% python3 -q
>>> import numpy as np
>>> from numpy import linalg as LA
>>> np.set_printoptions(precision=3, suppress=True, linewidth=140)
>>> out = np.array([[-2, 1, 1, 3], [4, 0, -2, -2], [-4, -3, 5, 4], [0, 0, -5, 3]])
>>> F = np.triu(out)
>>> print(F)
[[-2  1  1  3]
 [ 0  0 -2 -2]
 [ 0  0  5  4]
 [ 0  0  0  3]]
>>> # looks like rank 3
>>> out = np.array([[3, 4], [-2, 1], [3, 2], [-3, -5]])
>>> print(np.einsum("ik,kj->ij", F, out))
[[-14 -20]
 [  0   6]
 [  3 -10]
 [ -9 -15]]
>>> rank = LA.matrix_rank(F)
>>> print(rank)
3
>>> ns = LA.svd(F)[2][rank:].T
>>> print(np.round(ns @ ns.T, 3) + 0)
[[0.2 0.4 0.  0. ]
 [0.4 0.8 0.  0. ]
 [0.  0.  0.  0. ]
 [0.  0.  0.  0. ]]
>>> print([int(LA.matrix_rank(np.delete(F, i, axis=0))) for i in range(4)])
[2, 3, 3, 3]
>>> print([int(LA.matrix_rank(F[:, :j + 1])) for j in range(4)])
[1, 1, 2, 3]
>>> print([int(LA.matrix_rank(F[:i])) for i in range(1, len(F) + 1)])
[1, 2, 3, 3]
>>> print(ns.shape)
(4, 1)
>>> print(np.round(F @ ns, 3) + 0)
[[0.]
 [0.]
 [0.]
 [0.]]
>>> U, sv, VT = LA.svd(F)
>>> print(sv.round(3) + 0)
[7.877 2.901 1.593 0.   ]
>>> print(np.argmax(sv[:-1] / (sv[1:] + 1e-6)) + 1)
3
>>> out = U[:, :3] @ np.diag(sv[:3]) @ VT[:3]
>>> print(LA.matrix_rank(out))
3
>>> A = np.load("block5.npy")
>>> print(A)
[[-24.689  10.55   16.967]
 [-17.011  17.098  -1.93 ]
 [-18.529 -13.41   11.044]
 [-27.44   -7.505   1.105]
 [ 31.68    8.805  10.952]
 [ -6.678  15.194  -5.338]
 [-18.884  -1.295  -1.199]
 [  1.753  -6.31  -14.067]
 [ -8.889   6.471  -4.161]
 [ 15.275   7.312  10.373]
 [ -8.26   -0.237  -1.743]
 [  0.149  -4.987 -13.871]
 [ 15.547  -4.066  -5.318]]
>>> q, evecs = LA.qr(A[:, :1])[0], LA.qr(A[:, 1:])[0]
>>> sv = LA.svd(q.T @ evecs, compute_uv=False)
>>> print(round(float(LA.norm(q @ q.T - evecs @ evecs.T, 2)), 3))
1.0
>>> print(sv)
[0.076]
>>> print((sv > 0.9).sum())
0
>>> mat = np.load("dump.npy")
>>> print(mat)
[[ 2 -3 -4  6]
 [ 1  0 -2  0]
 [ 2 -3 -6  9]
 [ 1  0 -3  0]]
>>> th = np.radians(45)
>>> r_ = np.eye(4)
>>> r_[3, 3] = r_[0, 0] = np.cos(th)
>>> r_[3, 0], r_[0, 3] = -np.sin(th), np.sin(th)
>>> print(r_)
[[ 0.707  0.     0.     0.707]
 [ 0.     1.     0.     0.   ]
 [ 0.     0.     1.     0.   ]
 [-0.707  0.     0.     0.707]]
>>> out = mat @ r_.T
>>> print(LA.svd(mat, compute_uv=False), LA.svd(out, compute_uv=False))
[14.106  3.176  0.945  0.213] [14.106  3.176  0.945  0.213]
>>> print(round(float(LA.det(r_)), 3), round(float(np.trace(r_)), 3))
1.0 3.414
>>> rng = np.random.default_rng(2483)
>>> out = mat + rng.integers(-2, 3, (4, 1)) @ rng.integers(-2, 3, (1, 4))
>>> print(out)
[[  2  -3  -4   6]
 [ -1   4  -6   0]
 [  0   1 -10   9]
 [  3  -4   1   0]]
>>> print(np.abs(out - mat).sum(axis=1))
[ 0 10 10 10]
>>> print(np.round(LA.svd(out - mat, compute_uv=False), 3) + 0)
[10.392  0.     0.     0.   ]
>>> W0 = np.loadtxt("data.csv", delimiter=",")
>>> print(W0)
[[ 3. -1. -2.]
 [ 1.  1. -2.]]
>>> r0, v = W0[0], W0[1]
>>> print(r0 @ v)
6.0
>>> p = (r0 @ v) / (r0 @ r0) * r0
>>> print(np.outer(r0, v))
[[ 3.  3. -6.]
 [-1. -1.  2.]
 [-2. -2.  4.]]
>>> print(np.round(LA.norm(r0 + v) ** 2 + LA.norm(r0 - v) ** 2, 3))
40.0
>>> print(v - p)
[-0.286  1.429 -1.143]
>>> out = W0 + rng.integers(-2, 3, (2, 1)) @ rng.integers(-2, 3, (1, 3))
>>> print(out)
[[ 5. -3. -4.]
 [ 0.  2. -1.]]
>>> print(LA.matrix_rank(out - W0, tol=1e-8))
1
>>> print(np.round(LA.svd(out - W0, compute_uv=False), 3) + 0)
[3.873 0.   ]
>>> out = np.array([[-1, 2, -2], [1, -1, 0]])
>>> W2 = np.kron(out, W0)
>>> print(W2)
[[-3.  1.  2.  6. -2. -4. -6.  2.  4.]
 [-1. -1.  2.  2.  2. -4. -2. -2.  4.]
 [ 3. -1. -2. -3.  1.  2.  0. -0. -0.]
 [ 1.  1. -2. -1. -1.  2.  0.  0. -0.]]
>>> print(W2.shape)
(4, 9)
>>> out = W0 / np.sqrt((W0 ** 2).mean(axis=1, keepdims=True))
>>> print(LA.matrix_rank(out) == LA.matrix_rank(W0))
True
>>> print(out[0])
[ 1.389 -0.463 -0.926]
>>> print(LA.norm(out, axis=1))
[1.732 1.732]
>>> q, r_ = LA.qr(mat)
>>> print(q)
[[-0.632  0.316  0.632  0.316]
 [-0.316 -0.632  0.316 -0.632]
 [-0.632  0.316 -0.632 -0.316]
 [-0.316 -0.632 -0.316  0.632]]
>>> print(q.shape, r_.shape)
(4, 4) (4, 4)
>>> print(np.round(q.T @ q, 3) + 0)
[[1. 0. 0. 0.]
 [0. 1. 0. 0.]
 [0. 0. 1. 0.]
 [0. 0. 0. 1.]]
>>> print(np.round(q @ r_, 3) + 0)
[[ 2. -3. -4.  6.]
 [ 1.  0. -2.  0.]
 [ 2. -3. -6.  9.]
 [ 1.  0. -3.  0.]]
>>> arr = np.load("test3.npy")
>>> print(arr)
[[  0   0   0   5  15  15]
 [  0   0   0  10   5  15]
 [  0   0   0  -5 -25  25]
 [ -4 -12 -12   1   3   3]
 [ -8  -4 -12   2   1   3]
 [  4  20 -20  -1  -5   5]]
>>> out = arr / LA.norm(arr, axis=1, keepdims=True)
>>> cov = out @ out.T
>>> print(np.argwhere(np.triu(np.abs(cov) > 0.95, 1)))
[]
>>> print((np.abs(cov) > 0.9).astype(int))
[[1 0 0 0 0 0]
 [0 1 0 0 0 0]
 [0 0 1 0 0 0]
 [0 0 0 1 0 0]
 [0 0 0 0 1 0]
 [0 0 0 0 0 1]]
>>> print((cov - 2 * np.eye(6)).round(6).argmax(axis=1))
[1 0 1 4 3 4]
>>> print(LA.norm(out, axis=1))
[1. 1. 1. 1. 1. 1.]
>>> print(cov[5])
[-0.008  0.073  0.243 -0.032  0.299  1.   ]
>>> print(round(np.degrees(np.arccos(np.clip(cov[5, 3], -1, 1))), 3))
91.841
>>> z = rng.permutation(6)
>>> out = arr[:, z] * rng.choice([-1, 1], 6)
>>> print(out)
[[ -5   0  15 -15   0   0]
 [-10   0   5 -15   0   0]
 [  5   0 -25 -25   0   0]
 [ -1 -12   3  -3 -12  -4]
 [ -2 -12   1  -3  -4  -8]
 [  1 -20  -5  -5  20   4]]
>>> U, _, VT = LA.svd(arr.T @ out)
>>> print(np.round(LA.lstsq(arr, out)[0], 3) + 0)
[[ 0.  0.  0.  0.  0.  1.]
 [ 0.  0.  0.  0.  1.  0.]
 [ 0.  1.  0.  0.  0.  0.]
 [-1.  0.  0.  0.  0.  0.]
 [ 0.  0.  1.  0.  0.  0.]
 [ 0.  0.  0. -1.  0.  0.]]
>>> q, r_ = LA.qr(arr)
>>> print(np.abs(np.diag(r_)))
[ 9.798 17.127 17.544 12.247 21.409 21.93 ]
>>> print(q.shape, r_.shape)
(6, 6) (6, 6)
>>> print(round(abs(r_[0, 0]), 3), round(LA.norm(arr[:, 0]), 3))
9.798 9.798
>>> print(round(float(np.trace(q @ q.T)), 3))
6.0
>>> m1 = np.load("m.npy")
>>> print(m1)
[[-0.8    1.5    0.2  ]
 [-1.085  0.832  0.699]
 [-1.    -0.1   -0.8  ]
 [-0.3    0.8    0.7  ]]
>>> proj = m1 @ LA.solve(m1.T @ m1, m1.T)
>>> print(proj @ m1[:, 1])
[ 1.5    0.832 -0.1    0.8  ]
>>> print(np.round((np.eye(4) - proj) @ m1, 3) + 0)
[[0. 0. 0.]
 [0. 0. 0.]
 [0. 0. 0.]
 [0. 0. 0.]]
>>> q, _ = LA.qr(np.array([[-1.2, 0.8, -0.6, -0.7],
...     [-0.1, 0.9, 0.7, -2.1],
...     [-0.6, 0.4, 2.0, -1.1],
...     [0.1, 0.1, -0.9, 0.5]]))
>>> evecs, _ = LA.qr(np.array([[-0.7, 1.7, 0.7, -1.0],
...     [0.1, -0.1, -0.2, -0.7],
...     [0.5, 1.5, 1.2, -2.8],
...     [1.3, -0.2, -2.3, -0.1]]))
>>> sv = 20 * 0.2 ** np.arange(4)
>>> M = q[:, :4] * sv @ evecs[:4]
>>> print(M)
[[  8.081 -11.675 -10.719  -0.381]
 [  0.369  -0.921  -0.961  -3.949]
 [  3.847  -6.426  -4.838  -0.211]
 [ -0.49    1.279   0.729  -0.754]]
>>> z = rng.permutation(4)
>>> out = M[:, z] * rng.choice([-1, 1], 4)
>>> print(out)
[[  0.381 -10.719 -11.675   8.081]
 [  3.949  -0.961  -0.921   0.369]
 [  0.211  -4.838  -6.426   3.847]
 [  0.754   0.729   1.279  -0.49 ]]
>>> U, _, VT = LA.svd(M.T @ out)
>>> print(np.round(U @ VT, 3) + 0)
[[ 0.  0.  0.  1.]
 [ 0.  0.  1.  0.]
 [ 0.  1.  0.  0.]
 [-1.  0.  0.  0.]]
>>> print(z)
[3 2 1 0]
>>> r0 = np.array([4, 0, 5, 4])
>>> out = M + np.outer(r0, np.eye(4)[2])
>>> print(LA.matrix_rank(out - M))
1
>>> print(LA.matrix_rank(LA.inv(out) - LA.inv(M), tol=1e-8))
1
>>> out = np.array([[-1, -1], [-3, 1]])
>>> W2 = np.kron(out, M)
>>> print(LA.matrix_rank(W2))
8
>>> x = np.array([0, 0, 2, 0])
>>> print(np.einsum("ij,j->i", M, x))
[-21.438  -1.921  -9.675   1.458]
>>> print((M * x).sum(axis=1))
[-21.438  -1.921  -9.675   1.458]
>>> print(M * x)
[[  0.     -0.    -21.438  -0.   ]
 [  0.     -0.     -1.921  -0.   ]
 [  0.     -0.     -9.675  -0.   ]
 [ -0.      0.      1.458  -0.   ]]
>>> print(LA.norm(M @ x) <= LA.norm(M, 2) * LA.norm(x) + 1e-9)
True
>>> print(M @ (2 * x))
[-42.877  -3.843 -19.351   2.916]
>>> print(M @ np.eye(4)[0])
[ 8.081  0.369  3.847 -0.49 ]
>>> print(np.sign((M @ x).round(6)))
[-1. -1. -1.  1.]
>>> print(np.poly(M))
[  1.     -1.568   0.552 -10.261  10.24 ]
>>> print(round(float(np.einsum("ii->", M)), 3))
1.568
>>> print(round(float(LA.eigvals(M).sum().real), 3))
1.568
>>> X = np.load("arr.npy")
>>> print(X)
[[ 1.833 -0.343  0.261 -0.436]
 [-0.343  0.89   0.703 -0.064]
 [ 0.261  0.703 -1.798 -0.057]
 [-0.436 -0.064 -0.057 -0.926]]
>>> r0 = np.array([1, 0, -1, 3])
>>> out = X + np.outer(r0, np.eye(4)[3])
>>> print(LA.matrix_rank(LA.inv(out) - LA.inv(X), tol=1e-8))
1
>>> print(LA.matrix_rank(out - X))
1
